$ python -q
>>> import numpy as np
>>> import numpy.linalg as la
>>> np.set_printoptions(suppress=True, linewidth=160)
>>> A = np.loadtxt("a.csv", delimiter=",")
>>> A
array([[11., 13.,  2.,  3.,  3.],
       [ 1.,  1.,  4., -1.,  1.],
       [17., 13.,  8.,  3.,  9.],
       [-6., -9., -3., -1., -1.]])
>>> Uu, sigma, VT = la.svd(A)
>>> np.argmax(sigma[:-1] / (sigma[1:] + 1e-6)) + 1
np.int64(3)
>>> out = Uu[:, :3] @ np.diag(sigma[:3]) @ VT[:3]
>>> round(float(la.norm(A - out, 2)), 2), round(float(sigma[3]), 2)
(0.0, 0.0)
>>> [round(float(x), 2) for x in la.svd(A, compute_uv=False)[:3]]
[31.92, 6.31, 3.6]
>>> la.matrix_rank(A, rtol=0.1)
np.int64(3)
>>> np.round(np.trace(la.pinv(A) @ A), 2)
np.float64(3.0)
>>> np.abs(np.diag(la.qr(A)[1])) > 1e-9
array([ True,  True,  True, False])
>>> out = A[0, 0] * A[1:] - np.outer(A[1:, 0], A[0])
>>> out
array([[  0.,  -2.,  42., -14.,   8.],
       [  0., -78.,  54., -18.,  48.],
       [  0., -21., -21.,   7.,   7.]])
>>> la.matrix_rank(out), la.matrix_rank(A)
(np.int64(2), np.int64(3))
>>> np.flatnonzero(~out.round(6).any(axis=1))
array([], dtype=int64)
>>> Uu, sigma, VT = la.svd(out)
>>> evecs = VT[:(sigma > 1e-8).sum()]
>>> rng = np.random.default_rng(50482)
>>> x0 = out[0] + 4 * out[2] + rng.integers(2) * np.eye(5)[1]
>>> x0
array([  0., -86., -42.,  14.,  36.])
>>> np.allclose(evecs.T @ evecs @ x0, x0)
True
>>> np.round(evecs.T @ evecs, 2) + 0
array([[ 0.  ,  0.  ,  0.  ,  0.  ,  0.  ],
       [ 0.  ,  0.8 ,  0.06, -0.02, -0.39],
       [ 0.  ,  0.06,  0.88, -0.29,  0.12],
       [ 0.  , -0.02, -0.29,  0.1 , -0.04],
       [ 0.  , -0.39,  0.12, -0.04,  0.22]])
>>> K = np.array([[0.1, 2.0, -1.0, 1.0],
...     [-2.0, -0.9, 0.0, 0.0],
...     [-2.0, -1.0, 0.1, -2.0],
...     [0.0, 2.0, -1.0, 1.1]])
>>> np.allclose(K @ K.T, K.T @ K)
False
>>> np.round(np.sort(np.abs(la.eigvals(K))), 2)
array([0.1 , 1.08, 1.08, 1.62])
>>> u, r1 = K[3], K[2]
>>> u @ u
np.float64(6.21)
>>> pr = (u @ r1) / (u @ u) * u
>>> np.round(np.outer(u, r1), 2)
array([[-0.  , -0.  ,  0.  , -0.  ],
       [-4.  , -2.  ,  0.2 , -4.  ],
       [ 2.  ,  1.  , -0.1 ,  2.  ],
       [-2.2 , -1.1 ,  0.11, -2.2 ]])
>>> pr.round(2)
array([-0.  , -1.38,  0.69, -0.76])
>>> np.round(la.norm(u + r1) ** 2 + la.norm(u - r1) ** 2, 2)
np.float64(30.44)
>>> out = np.array([[2, 1, 4, 2, -5, -1],
...     [3, 0, 1, -4, 4, -1],
...     [2, 0, 5, 5, 3, 0],
...     [1, -4, 1, 1, 4, -1],
...     [-5, 2, -3, 2, 2, -5],
...     [-3, 5, -1, 5, 2, 4]])
>>> J = np.triu(out)
>>> J
array([[ 2,  1,  4,  2, -5, -1],
       [ 0,  0,  1, -4,  4, -1],
       [ 0,  0,  5,  5,  3,  0],
       [ 0,  0,  0,  1,  4, -1],
       [ 0,  0,  0,  0,  2, -5],
       [ 0,  0,  0,  0,  0,  4]])
>>> rk = la.matrix_rank(J)
>>> rk
np.int64(5)
>>> null = la.svd(J)[2][rk:].T
>>> [int(la.matrix_rank(J[:, :j + 1])) for j in range(6)]
[1, 1, 2, 3, 4, 5]
>>> np.round(J @ null, 2) + 0
array([[0.],
       [0.],
       [0.],
       [0.],
       [0.],
       [0.]])
>>> [int(la.matrix_rank(J[:i])) for i in range(1, len(J) + 1)]
[1, 2, 3, 4, 5, 5]
>>> null.shape
(6, 1)
>>> out = la.inv(K)
>>> np.round(la.inv(out), 2) + 0
array([[ 0.1,  2. , -1. ,  1. ],
       [-2. , -0.9,  0. ,  0. ],
       [-2. , -1. ,  0.1, -2. ],
       [ 0. ,  2. , -1. ,  1.1]])
>>> np.round(K @ out, 2) + 0
array([[1., 0., 0., 0.],
       [0., 1., 0., 0.],
       [0., 0., 1., 0.],
       [0., 0., 0., 1.]])
>>> np.round(la.det(K) * out, 2)
array([[ 1.7 ,  0.08, -0.09, -1.71],
       [-3.78, -0.39,  0.2 ,  3.8 ],
       [-7.78, -0.69,  0.3 ,  7.62],
       [-0.2 ,  0.08, -0.09,  0.19]])
>>> Uu, sigma, VT = la.svd(J)
>>> sigma.round(2) + 0
array([9.03, 8.4 , 6.25, 3.89, 0.89, 0.  ])
>>> np.argmax(sigma[:-1] / (sigma[1:] + 1e-6)) + 1
np.int64(5)
>>> out = Uu[:, :5] @ np.diag(sigma[:5]) @ VT[:5]
>>> round(float(la.norm(J - out) / la.norm(J)), 2)
0.0
>>> la.matrix_rank(out)
np.int64(5)
>>> F = np.cumsum(np.array([[3, -1, -2, -3, 1],
...     [-3, -1, 1, -2, 2],
...     [0, 0, 3, -2, -1],
...     [0, -3, 1, 3, 1],
...     [3, -1, -3, -2, 3],
...     [2, 2, -3, -2, 0],
...     [0, 1, -1, 2, -1],
...     [-2, 2, 1, 2, -1],
...     [3, -1, 3, -2, -3],
...     [-3, 3, 0, 1, -3],
...     [2, 0, 3, -2, -2],
...     [3, 0, 0, 2, 1],
...     [2, -2, 0, 2, 2],
...     [-2, 2, 3, -2, -2],
...     [0, 3, 0, 2, 3],
...     [2, -2, 2, 1, -1],
...     [-2, 1, 1, -3, 0],
...     [1, 1, -2, -2, -1]]), axis=0)
>>> F
array([[ 3, -1, -2, -3,  1],
       [ 0, -2, -1, -5,  3],
       [ 0, -2,  2, -7,  2],
       [ 0, -5,  3, -4,  3],
       [ 3, -6,  0, -6,  6],
       [ 5, -4, -3, -8,  6],
       [ 5, -3, -4, -6,  5],
       [ 3, -1, -3, -4,  4],
       [ 6, -2,  0, -6,  1],
       [ 3,  1,  0, -5, -2],
       [ 5,  1,  3, -7, -4],
       [ 8,  1,  3, -5, -3],
       [10, -1,  3, -3, -1],
       [ 8,  1,  6, -5, -3],
       [ 8,  4,  6, -3,  0],
       [10,  2,  8, -2, -1],
       [ 8,  3,  9, -5, -1],
       [ 9,  4,  7, -7, -2]])
>>> cen = F - F.mean(axis=0)
>>> Uu, sigma, VT = la.svd(cen, full_matrices=False)
>>> sigma.round(2)
array([24.11,  9.57,  8.8 ,  6.56,  5.57])
>>> round(float((sigma ** 2).sum() ** 2 / (sigma ** 4).sum()), 2)
1.91
>>> np.searchsorted(np.cumsum(sigma ** 2) / (sigma ** 2).sum(), 0.9) + 1
np.int64(3)
>>> np.round(VT[0] * np.sign(VT[0, np.abs(VT[0]).argmax()]), 2)
array([ 0.46,  0.44,  0.61,  0.08, -0.46])
>>> np.abs(VT[0]).argmax()
np.int64(2)
>>> np.round(sigma ** 2 / (sigma ** 2).sum(), 2)
array([0.71, 0.11, 0.09, 0.05, 0.04])
>>> np.round(cen.mean(axis=0), 2) + 0
array([0., 0., 0., 0., 0.])
>>> np.round(np.abs(VT[-1]), 2)
array([0.15, 0.79, 0.01, 0.18, 0.56])
>>> x0 = np.array([3, -2, 0, -1, -3])
>>> rhs = F @ x0
>>> b, lr = np.zeros(5), 1 / la.norm(F, 2) ** 2
>>> for i in range(30):
...     b -= lr * F.T @ (F @ b - rhs)
...     if i % 5 == 0: print(i, round(la.norm(F @ b - rhs), 2))
... 
0 24.15
5 19.62
10 16.47
15 14.02
20 12.04
25 10.42
>>> round(float(la.cond(F)), 2)
6.24
>>> b.round(2)
array([ 2.71, -0.77,  0.14, -1.21, -1.97])
>>> m1 = np.loadtxt("m.csv", delimiter=",")
>>> m1
array([[ -3.,  -9.,  -4., -12.],
       [  9.,   6.,  12.,   8.],
       [ -2.,  -6.,  -1.,  -3.],
       [  6.,   4.,   3.,   2.]])
>>> la.norm(m1, axis=1).argmax()
np.int64(1)
>>> m1[1] @ m1[2]
np.float64(-90.0)
>>> round(float(la.norm(m1[1], 1)), 2), np.round(la.norm(m1[1], np.inf), 2)
(35.0, np.float64(12.0))
>>> np.round(la.norm(m1, 2), 2)
np.float64(24.52)
>>> round(la.norm(m1, 1), 2), round(float(la.norm(m1, np.inf)), 2)
(np.float64(25.0), 35.0)
>>> round(float(la.det(m1.T)), 2)
1225.0
>>> out = np.array([[1, -2, 2], [1, -3, -2], [-3, 0, -3]])
>>> mat = out - out.T
>>> mat
array([[ 0, -3,  5],
       [ 3,  0, -2],
       [-5,  2,  0]])
>>> np.round(J @ la.pinv(J) @ J, 2) + 0
array([[ 2.,  1.,  4.,  2., -5., -1.],
       [ 0.,  0.,  1., -4.,  4., -1.],
       [ 0.,  0.,  5.,  5.,  3.,  0.],
       [ 0.,  0.,  0.,  1.,  4., -1.],
       [ 0.,  0.,  0.,  0.,  2., -5.],
       [ 0.,  0.,  0.,  0.,  0.,  4.]])
>>> la.lstsq(J[:-1].T, J[-1])[2]
np.int32(5)
>>> np.unique(J.round(6), axis=0).shape
(6, 6)
>>> round(np.trace(la.pinv(J) @ J), 2)
np.float64(5.0)
>>> M = np.load("x.npy")
>>> M
array([[3., 2., 2., 0.],
       [2., 3., 2., 0.],
       [2., 2., 3., 0.],
       [0., 0., 0., 3.]])
>>> Lm = la.cholesky(M)
>>> Lm.round(2)
array([[1.73, 0.  , 0.  , 0.  ],
       [1.15, 1.29, 0.  , 0.  ],
       [1.15, 0.52, 1.18, 0.  ],
       [0.  , 0.  , 0.  , 1.73]])
>>> np.round(np.diag(Lm) ** 2, 2)
array([3.  , 1.67, 1.4 , 3.  ])
>>> np.round(Lm @ Lm.T, 2)
array([[3., 2., 2., 0.],
       [2., 3., 2., 0.],
       [2., 2., 3., 0.],
       [0., 0., 0., 3.]])
>>> out = np.array([[3, -1, -3], [1, 2, 1], [-3, -1, 0], [0, -2, 1]])
>>> np.round(np.einsum("ij,ij->i", Lm, Lm), 2)
array([3., 3., 3., 3.])
>>> np.round(np.einsum("ik,kj->ji", Lm, out), 2)
array([[ 5.2 ,  4.76,  0.43,  0.  ],
       [-1.73,  1.43, -1.31, -3.46],
       [-5.2 , -2.17, -2.95,  1.73]])
>>> la.matrix_rank(Lm @ out)
np.int64(3)
>>> la.matrix_rank(np.vstack([Lm, out.T]))
np.int64(4)
>>> np.round(Lm @ out, 2)
array([[ 5.2 , -1.73, -5.2 ],
       [ 4.76,  1.43, -2.17],
       [ 0.43, -1.31, -2.95],
       [ 0.  , -3.46,  1.73]])
>>> feats = np.load("out2.npy")
>>> feats
array([[-0.96,  3.94, -2.77, -3.85, -1.79],
       [-3.56, -4.52,  6.64,  0.15,  0.79],
       [-1.33, -0.78, -0.88,  2.51,  1.37]])
>>> u = np.array([-1, 2, 2])
>>> np.round(np.convolve(feats[0], u), 2)
array([  0.96,  -5.86,   8.73,   6.19, -11.45, -11.28,  -3.58])
>>> np.round(np.polyval(u, feats[0]), 2)
array([ -0.84,  -5.64, -11.21, -20.52,  -4.78])
>>> np.round(np.cross(feats[0, :3], feats[2, :3]), 2)
array([-5.63,  2.84,  5.99])
>>> np.round(np.correlate(feats[0], feats[2], "full"), 2)
array([ -1.32,   2.99,   6.94, -14.95, -11.47,  -4.18,   8.26,   6.52,   2.38])
>>> out = np.array([[-2, -2, 1], [1, 3, 3]])
>>> cent = np.kron(out, feats)
>>> la.matrix_rank(cent)
np.int64(6)
>>> np.round(la.norm(cent, 2), 2), round(la.norm(out, 2) * la.norm(feats, 2), 2)
(np.float64(45.92), np.float64(45.92))
